% python3 -q
>>> import numpy as np
>>> from numpy import linalg as LA
>>> np.set_printoptions(precision=2, suppress=True, linewidth=100, floatmode="fixed")
>>> W0 = np.load("layer3.npy")
>>> W0
array([[ 1.10,  0.00,  0.20],
       [-1.20,  0.80,  1.50],
       [-0.40, -0.70, -0.90]])
>>> round(float(LA.det(W0)), 2)
0.6
>>> LA.matrix_power(W0, 3)
array([[ 1.40, -0.14, -0.02],
       [-2.52, -0.05, -0.84],
       [ 0.88,  0.28,  0.54]])
>>> round(float(np.abs(LA.eigvals(W0)).max()), 2)
1.18
>>> np.sort(np.abs(LA.eigvals(W0)))
array([0.71, 0.71, 1.18])
>>> rng = np.random.default_rng(306)
>>> idx = rng.permutation(3)
>>> idx
array([1, 0, 2])
>>> B = W0[idx][:, idx]
>>> B
array([[ 0.80, -1.20,  1.50],
       [ 0.00,  1.10,  0.20],
       [-0.70, -0.40, -0.90]])
>>> np.diag(B)
array([ 0.80,  1.10, -0.90])
>>> np.trace(B)
np.float64(1.0)
>>> np.allclose(B, W0)
False
>>> np.sort(np.abs(LA.eigvals(B)))
array([0.71, 0.71, 1.18])
>>> u, g = W0[0], W0[2]
>>> round(float(u @ u), 2)
1.25
>>> round(u @ g, 2)
np.float64(-0.62)
>>> p = (u @ g) / (u @ u) * u
>>> p
array([-0.55, -0.00, -0.10])
>>> np.round(LA.norm(u + g) ** 2 + LA.norm(u - g) ** 2, 2)
np.float64(5.42)
>>> LA.matrix_rank(np.outer(u, g))
np.int64(1)
>>> idx = rng.permutation(3)
>>> B = W0[:, idx] * rng.choice([-1, 1], 3)
>>> B
array([[-1.10, -0.20,  0.00],
       [ 1.20, -1.50,  0.80],
       [ 0.40,  0.90, -0.70]])
>>> U, _, Vt = LA.svd(W0.T @ B)
>>> idx
array([0, 2, 1])
>>> np.round(LA.lstsq(W0, B)[0], 2) + 0
array([[-1.00,  0.00,  0.00],
       [ 0.00,  0.00,  1.00],
       [ 0.00, -1.00,  0.00]])
>>> LA.svd(W0, compute_uv=False)
array([2.25, 1.39, 0.19])
>>> W0.sum(axis=0)
array([-0.50,  0.10,  0.80])
>>> np.diff(W0, axis=0)
array([[-2.30,  0.80,  1.30],
       [ 0.80, -1.50, -2.40]])
>>> np.count_nonzero(W0)
np.int64(8)
>>> W0.sum(axis=1)
array([ 1.30,  1.10, -2.00])
>>> M = np.load("sample7.npy")
>>> M
array([[ 17.77,  -1.85,  -2.47],
       [ -1.47,  -5.41, -15.15],
       [ -3.18,  -5.90,  10.69],
       [  0.91, -15.17,   3.17]])
>>> B = np.c_[M[:, :2] @ np.array([[4, 2], [2, 4]]), np.array([5, 5, 6, 5])]
>>> B
array([[ 67.38,  28.14,   5.00],
       [-16.70, -24.58,   5.00],
       [-24.52, -29.96,   6.00],
       [-26.70, -58.86,   5.00]])
>>> LA.matrix_rank(np.c_[M, B])
np.int64(4)
>>> LA.matrix_rank(B)
np.int64(3)
>>> np.round(LA.norm(B - M @ LA.lstsq(M, B)[0], axis=0), 2) + 0
array([0.00, 0.00, 5.25])
>>> X = np.diag(np.array([-7, 0, -4])) + -2 * np.eye(3, k=1) + -2 * np.eye(3, k=-1)
>>> X
array([[-7.00, -2.00,  0.00],
       [-2.00,  0.00, -2.00],
       [ 0.00, -2.00, -4.00]])
>>> evals, evecs = LA.eig(X)
>>> np.sort(LA.eigvals(X @ X))
array([ 1.56, 21.46, 57.98])
>>> np.round(X @ evecs[:, 0] - evals[0] * evecs[:, 0], 2) + 0
array([0.00, 0.00, 0.00])
>>> P = np.triu(np.array([[1, 1, 3], [3, 4, 4], [4, 4, 3]]), 1) + np.eye(3)
>>> B = P @ X @ LA.inv(P)
>>> LA.matrix_rank(B)
np.int64(3)
>>> np.trace(B), np.trace(X)
(np.float64(-11.0), np.float64(-11.0))
>>> m1 = np.loadtxt("out17.csv", delimiter=",")
>>> m1
array([[ -8.00,  -8.00,   6.00],
       [ -7.00,   4.00,  -8.00],
       [ -5.00,  -8.00,  -2.00],
       [ -1.00, -12.00,  14.00]])
>>> B = np.c_[m1[:, :1] @ np.array([[4]]), np.array([0, 0, 1, 2])]
>>> B
array([[-32.00,   0.00],
       [-28.00,   0.00],
       [-20.00,   1.00],
       [ -4.00,   2.00]])
>>> LA.norm(LA.qr(m1)[0].T @ B, axis=0) ** 2 / ((B ** 2).sum(axis=0) + 1e-12)
array([1.00, 0.73])
>>> LA.matrix_rank(np.c_[m1, B])
np.int64(4)
>>> K = np.loadtxt("run14.csv", delimiter=",")
>>> K
array([[48.63, 39.44, 39.51],
       [50.82, 40.01, 40.85],
       [49.69, 40.68, 39.85],
       [49.22, 39.80, 40.50],
       [49.77, 39.34, 42.13],
       [49.55, 40.59, 40.03],
       [51.21, 40.29, 39.26],
       [51.22, 40.18, 39.12],
       [48.63, 40.39, 39.62],
       [49.64, 39.99, 38.87],
       [49.97, 40.40, 38.21],
       [50.69, 41.00, 41.77],
       [50.66, 39.93, 39.86],
       [50.79, 40.21, 39.68],
       [49.03, 41.06, 40.86],
       [48.18, 39.86, 41.57],
       [51.55, 40.84, 40.22],
       [49.79, 39.02, 39.93],
       [51.34, 39.00, 39.98],
       [50.21, 38.52, 39.53],
       [50.87, 39.76, 40.66]])
>>> idx = K[:, 1] > np.median(K[:, 1])
>>> u = K[idx].mean(axis=0) - K[~idx].mean(axis=0)
>>> ((K - K.mean(axis=0)) @ u > 0).astype(int)
array([0, 0, 1, 0, 0, 1, 1, 1, 1, 1, 1, 1, 1, 1, 1, 0, 1, 0, 0, 0, 0])
>>> np.argsort(-np.abs(u).round(6), kind="stable")
array([1, 2, 0])
>>> d = LA.norm(K[:, None] - K[None], axis=-1)
>>> d[:5, :5]
array([[0.00, 2.63, 1.67, 1.21, 2.86],
       [2.63, 0.00, 1.65, 1.65, 1.79],
       [1.67, 1.65, 0.00, 1.19, 2.65],
       [1.21, 1.65, 1.19, 0.00, 1.78],
       [2.86, 1.79, 2.65, 1.78, 0.00]])
>>> np.unravel_index(d.round(6).argmax(), d.shape)
(np.int64(4), np.int64(10))
>>> (d + 1e9 * np.eye(21)).round(6).argmin(axis=1)
array([ 8, 20,  5,  5, 15,  2,  7,  6,  0, 10,  9,  1, 13, 12,  5,  3, 13, 19, 20, 17,  1])
>>> np.flatnonzero(d[2] < d.mean() / 2)
array([2, 5])
>>> d[2].round(6).argsort(kind="stable")[:4]
array([2, 5, 8, 3])
>>> B = np.array([[-1, 1, -3], [-1, 3, -1], [-2, 2, -1]])
>>> LA.matrix_rank(K @ B)
np.int64(3)
>>> np.vstack([K, B.T]).shape
(24, 3)
>>> F = np.load("dump.npy")
>>> F
array([[0, 5, 0, 0],
       [0, 0, 0, 0],
       [0, 0, 5, 0],
       [0, 0, 0, 0]])
>>> (F != 0).astype(int)
array([[0, 1, 0, 0],
       [0, 0, 0, 0],
       [0, 0, 1, 0],
       [0, 0, 0, 0]])
>>> round(LA.det(F), 2)
np.float64(0.0)
>>> np.flatnonzero(LA.matrix_power((F != 0) + (F.T != 0) + np.eye(4), 4)[1])
array([0, 1])
